$ ipython --no-banner

In [1]: import numpy as np

In [2]: from numpy import linalg as LA

In [3]: np.set_printoptions(precision=2, suppress=True, linewidth=120)

In [4]: rd = lambda a: np.round(a, 2) + 0

In [5]: mat = np.loadtxt("sample3.csv", delimiter=",")

In [6]: mat
Out[6]: 
array([[ -2.,  -2.,  -2.,  -2.,  -2.],
       [ -2.,  -4.,  -4.,  -4.,  -4.],
       [ -2.,  -4.,  -6.,  -6.,  -6.],
       [ -2.,  -4.,  -6.,  -8.,  -8.],
       [ -2.,  -4.,  -6.,  -8., -10.]])

In [7]: rd(LA.eigvals(mat).sum().real)
Out[7]: np.float64(-30.0)

In [8]: rd(LA.eigvals(mat))
Out[8]: array([-24.69,  -2.9 ,  -1.17,  -0.71,  -0.54])

In [9]: rd(LA.det(mat.T))
Out[9]: np.float64(-32.0)

In [10]: print(rd(LA.det(mat[::-1])))
-32.0

In [11]: np.einsum("ij,ji->", mat, mat)
Out[11]: np.float64(620.0)

In [12]: A2 = LA.inv(mat)

In [13]: np.allclose(A2, mat.T)
Out[13]: False

In [14]: rd(LA.det(mat) * A2)
Out[14]: 
array([[ 32., -16.,   0.,   0.,   0.],
       [-16.,  32., -16.,   0.,   0.],
       [  0., -16.,  32., -16.,   0.],
       [  0.,   0., -16.,  32., -16.],
       [  0.,   0.,   0., -16.,  16.]])

In [15]: x0 = np.array([0, -3, -1, 1, 1])

In [16]: np.einsum("ij,j->i", mat, x0)
Out[16]: array([4., 8., 6., 2., 0.])

In [17]: mat @ np.ones(5)
Out[17]: array([-10., -18., -24., -28., -30.])

In [18]: print(np.sign((mat @ x0).round(6)))
[1. 1. 1. 1. 0.]

In [19]: print(mat @ np.eye(5)[0])
[-2. -2. -2. -2. -2.]

In [20]: (mat @ x0).argmax()
Out[20]: np.int64(1)

In [21]: LA.norm(mat @ x0) <= LA.norm(mat, 2) * LA.norm(x0) + 1e-9
Out[21]: np.True_

In [22]: mat @ (2 * x0)
Out[22]: array([ 8., 16., 12.,  4.,  0.])

In [23]: (mat * x0).sum(axis=1)
Out[23]: array([4., 8., 6., 2., 0.])

In [24]: rng = np.random.default_rng(45926)

In [25]: labels = rng.permutation(5)

In [26]: A2 = mat[:, labels] * rng.choice([-1, 1], 5)

In [27]: A2
Out[27]: 
array([[  2.,  -2.,  -2.,   2.,  -2.],
       [  4.,  -4.,  -4.,   2.,  -4.],
       [  6.,  -6.,  -4.,   2.,  -6.],
       [  8.,  -8.,  -4.,   2.,  -6.],
       [  8., -10.,  -4.,   2.,  -6.]])

In [28]: left, _, VT = LA.svd(mat.T @ A2)

In [29]: rd(left @ VT)
Out[29]: 
array([[ 0.,  0.,  0., -1.,  0.],
       [ 0.,  0.,  1.,  0.,  0.],
       [ 0.,  0.,  0.,  0.,  1.],
       [-1.,  0.,  0.,  0.,  0.],
       [ 0.,  1.,  0.,  0.,  0.]])

In [30]: F = np.loadtxt("dump.csv", delimiter=",")

In [31]: F
Out[31]: 
array([[-0.5 ,  0.9 , -0.92, -0.3 ],
       [ 0.5 , -0.3 ,  1.51,  0.5 ],
       [ 1.  , -0.2 ,  1.22,  0.4 ],
       [ 0.5 , -0.9 , -1.21, -0.4 ],
       [-1.9 , -0.5 , -0.34, -0.1 ],
       [ 0.3 , -0.2 ,  1.5 ,  0.5 ],
       [ 2.1 ,  0.5 ,  3.02,  1.  ],
       [-0.5 , -0.6 ,  1.8 ,  0.6 ],
       [ 0.5 , -0.3 , -2.99, -1.  ],
       [-1.2 ,  0.6 , -1.82, -0.6 ],
       [-0.4 , -1.2 ,  1.21,  0.4 ],
       [ 0.5 ,  0.3 , -3.29, -1.1 ],
       [-0.5 ,  0.2 ,  5.73,  1.9 ],
       [-0.6 ,  1.  , -2.13, -0.7 ],
       [ 0.4 ,  2.3 ,  0.91,  0.3 ],
       [ 0.2 , -1.7 , -0.61, -0.2 ],
       [-0.6 , -0.2 ,  3.6 ,  1.2 ],
       [-0.2 , -1.7 ,  3.9 ,  1.3 ],
       [ 0.6 , -1.1 , -2.08, -0.7 ],
       [ 0.5 ,  0.8 , -0.6 , -0.2 ],
       [ 0.1 , -0.1 , -0.02,  0.  ],
       [ 0.8 ,  0.1 ,  0.04,  0.  ],
       [-0.5 , -1.6 , -1.46, -0.5 ],
       [-0.5 , -0.2 , -3.6 , -1.2 ],
       [ 0.2 , -0.5 , -1.82, -0.6 ],
       [ 0.4 ,  0.9 , -2.72, -0.9 ],
       [ 0.9 , -0.9 , -2.42, -0.8 ]])

In [32]: Xs = F - F.mean(axis=0)

In [33]: evecs = LA.svd(Xs)[2][:3]

In [34]: A2 = Xs - Xs @ evecs.T @ evecs

In [35]: rd(np.diag(evecs.T @ evecs))
Out[35]: array([1. , 1. , 0.9, 0.1])

In [36]: LA.norm(A2, axis=1).round(6).argmax()
Out[36]: np.int64(22)

In [37]: evals, evecs = LA.eigh(mat)

In [38]: x0 = np.array([2, -1, -1, 0, 1])

In [39]: x0 @ mat @ x0
Out[39]: np.float64(-8.0)

In [40]: np.abs(mat).sum(axis=1).max(), rd(np.abs(evals).max())
Out[40]: (np.float64(30.0), np.float64(24.69))

In [41]: O, evecs = LA.qr(F[:, :2])[0], LA.qr(F[:, 2:])[0]

In [42]: s = LA.svd(O.T @ evecs, compute_uv=False)

In [43]: rd(s)
Out[43]: array([0.47, 0.04])

In [44]: (s > 0.9).sum()
Out[44]: np.int64(0)

In [45]: rd(LA.norm(O @ O.T - evecs @ evecs.T, 2))
Out[45]: np.float64(1.0)

In [46]: left, s, VT = LA.svd(F)

In [47]: rd(s)
Out[47]: array([12.84,  4.83,  4.  ,  0.03])

In [48]: A2 = left[:, :3] @ np.diag(s[:3]) @ VT[:3]

In [49]: rd(A2)
Out[49]: 
array([[-0.5 ,  0.9 , -0.92, -0.3 ],
       [ 0.5 , -0.3 ,  1.51,  0.5 ],
       [ 1.  , -0.2 ,  1.22,  0.4 ],
       [ 0.5 , -0.9 , -1.21, -0.4 ],
       [-1.9 , -0.5 , -0.34, -0.11],
       [ 0.3 , -0.2 ,  1.5 ,  0.5 ],
       [ 2.1 ,  0.5 ,  3.02,  1.  ],
       [-0.5 , -0.6 ,  1.8 ,  0.6 ],
       [ 0.5 , -0.3 , -2.99, -1.  ],
       [-1.2 ,  0.6 , -1.82, -0.6 ],
       [-0.4 , -1.2 ,  1.21,  0.4 ],
       [ 0.5 ,  0.3 , -3.29, -1.1 ],
       [-0.5 ,  0.2 ,  5.73,  1.91],
       [-0.6 ,  1.  , -2.13, -0.7 ],
       [ 0.4 ,  2.3 ,  0.91,  0.3 ],
       [ 0.2 , -1.7 , -0.61, -0.2 ],
       [-0.6 , -0.2 ,  3.6 ,  1.2 ],
       [-0.2 , -1.7 ,  3.9 ,  1.3 ],
       [ 0.6 , -1.1 , -2.08, -0.7 ],
       [ 0.5 ,  0.8 , -0.6 , -0.2 ],
       [ 0.1 , -0.1 , -0.02, -0.01],
       [ 0.8 ,  0.1 ,  0.04,  0.01],
       [-0.5 , -1.6 , -1.46, -0.49],
       [-0.5 , -0.2 , -3.6 , -1.2 ],
       [ 0.2 , -0.5 , -1.82, -0.61],
       [ 0.4 ,  0.9 , -2.72, -0.9 ],
       [ 0.9 , -0.9 , -2.42, -0.81]])

In [50]: LA.matrix_rank(A2)
Out[50]: np.int64(3)

In [51]: LA.matrix_rank(F, rtol=0.05)
Out[51]: np.int64(3)

In [52]: labels = A2[:, 0] > np.median(A2[:, 0])

In [53]: u = A2[labels].mean(axis=0) - A2[~labels].mean(axis=0)

In [54]: print(rd((((A2 - A2.mean(axis=0)) @ u > 0) == labels).mean()))
0.67

In [55]: ((A2 - A2.mean(axis=0)) @ u > 0).astype(int)
Out[55]: array([1, 0, 0, 1, 0, 0, 0, 0, 1, 1, 0, 1, 0, 1, 1, 0, 0, 0, 1, 1, 0, 1, 0, 1, 1, 1, 1])

In [56]: np.argsort(-np.abs(u).round(6), kind="stable")
Out[56]: array([0, 2, 1, 3])

In [57]: data = np.loadtxt("block2.csv", delimiter=",")

In [58]: data
Out[58]: 
array([[ 13., -12.,  -6.,  -6.,  -6.,  -2.,  -8.,  -1.],
       [-12.,  13.,   4.,   4.,   9.,  -2.,   7.,  -1.],
       [ -6.,   4.,   4.,   4.,   0.,   4.,   4.,   2.],
       [ -6.,   4.,   4.,   4.,   0.,   4.,   4.,   2.],
       [ -6.,   9.,   0.,   0.,   9.,  -6.,   3.,  -3.],
       [ -2.,  -2.,   4.,   4.,  -6.,   8.,   2.,   4.],
       [ -8.,   7.,   4.,   4.,   3.,   2.,   5.,   1.],
       [ -1.,  -1.,   2.,   2.,  -3.,   4.,   1.,   2.]])

In [59]: left, s, VT = LA.svd(data)

In [60]: rd(s)
Out[60]: array([38.06, 19.94,  0.  ,  0.  ,  0.  ,  0.  ,  0.  ,  0.  ])

In [61]: A2 = left[:, :2] @ np.diag(s[:2]) @ VT[:2]

In [62]: LA.matrix_rank(data, rtol=0.05)
Out[62]: np.int64(2)

In [63]: rd(A2)
Out[63]: 
array([[ 13., -12.,  -6.,  -6.,  -6.,  -2.,  -8.,  -1.],
       [-12.,  13.,   4.,   4.,   9.,  -2.,   7.,  -1.],
       [ -6.,   4.,   4.,   4.,   0.,   4.,   4.,   2.],
       [ -6.,   4.,   4.,   4.,   0.,   4.,   4.,   2.],
       [ -6.,   9.,   0.,   0.,   9.,  -6.,   3.,  -3.],
       [ -2.,  -2.,   4.,   4.,  -6.,   8.,   2.,   4.],
       [ -8.,   7.,   4.,   4.,   3.,   2.,   5.,   1.],
       [ -1.,  -1.,   2.,   2.,  -3.,   4.,   1.,   2.]])

In [64]: print(rd(LA.norm(data - A2, 2)), rd(s[2]))
0.0 0.0

In [65]: rd(np.abs(data - A2).max())
Out[65]: np.float64(0.0)

In [66]: evals, evecs = LA.eigh(data)

In [67]: print(rd(evecs.T @ data @ evecs))
[[ 0.    0.    0.    0.    0.    0.    0.    0.  ]
 [ 0.    0.    0.    0.    0.    0.    0.    0.  ]
 [ 0.    0.    0.    0.    0.    0.    0.    0.  ]
 [ 0.    0.    0.    0.    0.    0.    0.    0.  ]
 [ 0.    0.    0.    0.    0.    0.    0.    0.  ]
 [ 0.    0.    0.    0.    0.    0.    0.    0.  ]
 [ 0.    0.    0.    0.    0.    0.   19.94  0.  ]
 [ 0.    0.    0.    0.    0.    0.    0.   38.06]]

In [68]: (evals > 1e-8).sum(), (evals < -1e-8).sum()
Out[68]: (np.int64(2), np.int64(0))

In [69]: print(rd(evals.sum()), np.trace(data))
58.0 58.0

In [70]: data.sum(axis=1)
Out[70]: array([-28.,  22.,  16.,  16.,   6.,  12.,  18.,   6.])

In [71]: data[:, 8]
---------------------------------------------------------------------------
IndexError                                Traceback (most recent call last)
Cell In[71], line 1
----> 1 data[:, 8]

IndexError: index 8 is out of bounds for axis 1 with size 8

In [72]: LA.rank(data)
---------------------------------------------------------------------------
AttributeError                            Traceback (most recent call last)
Cell In[72], line 1
----> 1 LA.rank(data)

AttributeError: module 'numpy.linalg' has no attribute 'rank'

In [73]: data.sum(axis=0)
Out[73]: array([-28.,  22.,  16.,  16.,   6.,  12.,  18.,   6.])

In [74]: print(LA.matrix_rank(data))
2

In [75]: np.diff(data, axis=0)
Out[75]: 
array([[-25.,  25.,  10.,  10.,  15.,   0.,  15.,   0.],
       [  6.,  -9.,   0.,   0.,  -9.,   6.,  -3.,   3.],
       [  0.,   0.,   0.,   0.,   0.,   0.,   0.,   0.],
       [  0.,   5.,  -4.,  -4.,   9., -10.,  -1.,  -5.],
       [  4., -11.,   4.,   4., -15.,  14.,  -1.,   7.],
       [ -6.,   9.,   0.,   0.,   9.,  -6.,   3.,  -3.],
       [  7.,  -8.,  -2.,  -2.,  -6.,   2.,  -4.,   1.]])

In [76]: np.abs(data).max()
Out[76]: np.float64(13.0)

In [77]: rd(LA.svd(data, compute_uv=False))
Out[77]: array([38.06, 19.94,  0.  ,  0.  ,  0.  ,  0.  ,  0.  ,  0.  ])

In [78]: rd(LA.norm(data))
Out[78]: np.float64(42.97)

In [79]: np.count_nonzero(data)
Out[79]: np.int64(60)

In [80]: evals, evecs = LA.eigh(data)

In [81]: x0 = np.array([2, 2, 1, 0, 0, 2, 1, 1])

In [82]: rd(evecs * np.abs(evals) @ evecs.T)
Out[82]: 
array([[ 13., -12.,  -6.,  -6.,  -6.,  -2.,  -8.,  -1.],
       [-12.,  13.,   4.,   4.,   9.,  -2.,   7.,  -1.],
       [ -6.,   4.,   4.,   4.,   0.,   4.,   4.,   2.],
       [ -6.,   4.,   4.,   4.,   0.,   4.,   4.,   2.],
       [ -6.,   9.,   0.,   0.,   9.,  -6.,   3.,  -3.],
       [ -2.,  -2.,   4.,   4.,  -6.,   8.,   2.,   4.],
       [ -8.,   7.,   4.,   4.,   3.,   2.,   5.,   1.],
       [ -1.,  -1.,   2.,   2.,  -3.,   4.,   1.,   2.]])

In [83]: print(np.abs(data).sum(axis=1).max(), rd(np.abs(evals).max()))
54.0 38.06

In [84]: x0 @ data @ x0
Out[84]: np.float64(53.0)
